% ipython --no-banner

In [1]: import numpy as np

In [2]: from numpy import linalg as LA

In [3]: np.set_printoptions(precision=1, suppress=True, linewidth=120)

In [4]: X = np.load("out1.npy")

In [5]: X
Out[5]: 
array([[18, 12, 21, 18, 12, 16, 23,  9, 11, 19],
       [12, 21, 14, 22,  8, 12, 22, 14, 11, 24],
       [21, 14, 27, 23, 18, 19, 28, 11, 17, 23],
       [18, 22, 23, 29, 17, 14, 27, 17, 16, 28],
       [12,  8, 18, 17, 23,  7, 15,  9, 18, 13],
       [16, 12, 19, 14,  7, 24, 27,  7, 16, 22],
       [23, 22, 28, 27, 15, 27, 37, 14, 21, 33],
       [ 9, 14, 11, 17,  9,  7, 14, 13, 10, 16],
       [11, 11, 17, 16, 18, 16, 21, 10, 24, 19],
       [19, 24, 23, 28, 13, 22, 33, 16, 19, 34]])

In [6]: theta = np.radians(15)

In [7]: r_ = np.eye(10)

In [8]: r_[0, 0] = r_[3, 3] = np.cos(theta)

In [9]: r_[0, 3], r_[3, 0] = -np.sin(theta), np.sin(theta)

In [10]: r_
Out[10]: 
array([[ 1. ,  0. ,  0. , -0.3,  0. ,  0. ,  0. ,  0. ,  0. ,  0. ],
       [ 0. ,  1. ,  0. ,  0. ,  0. ,  0. ,  0. ,  0. ,  0. ,  0. ],
       [ 0. ,  0. ,  1. ,  0. ,  0. ,  0. ,  0. ,  0. ,  0. ,  0. ],
       [ 0.3,  0. ,  0. ,  1. ,  0. ,  0. ,  0. ,  0. ,  0. ,  0. ],
       [ 0. ,  0. ,  0. ,  0. ,  1. ,  0. ,  0. ,  0. ,  0. ,  0. ],
       [ 0. ,  0. ,  0. ,  0. ,  0. ,  1. ,  0. ,  0. ,  0. ,  0. ],
       [ 0. ,  0. ,  0. ,  0. ,  0. ,  0. ,  1. ,  0. ,  0. ,  0. ],
       [ 0. ,  0. ,  0. ,  0. ,  0. ,  0. ,  0. ,  1. ,  0. ,  0. ],
       [ 0. ,  0. ,  0. ,  0. ,  0. ,  0. ,  0. ,  0. ,  1. ,  0. ],
       [ 0. ,  0. ,  0. ,  0. ,  0. ,  0. ,  0. ,  0. ,  0. ,  1. ]])

In [11]: Y = X @ r_.T

In [12]: np.allclose(LA.norm(X, axis=1), LA.norm(Y, axis=1))
Out[12]: True

In [13]: np.round(LA.svd(X, compute_uv=False), 1) + 0, np.round(LA.svd(Y, compute_uv=False), 1) + 0
Out[13]: 
(array([188.3,  23.5,  21.2,  12.1,   2.7,   1.3,   0.9,   0. ,   0. ,   0. ]),
 array([188.3,  23.5,  21.2,  12.1,   2.7,   1.3,   0.9,   0. ,   0. ,   0. ]))

In [14]: round(float(LA.det(r_)), 1), round(float(np.trace(r_)), 1)
Out[14]: (1.0, 9.9)

In [15]: np.allclose(X @ X.T, Y @ Y.T)
Out[15]: True
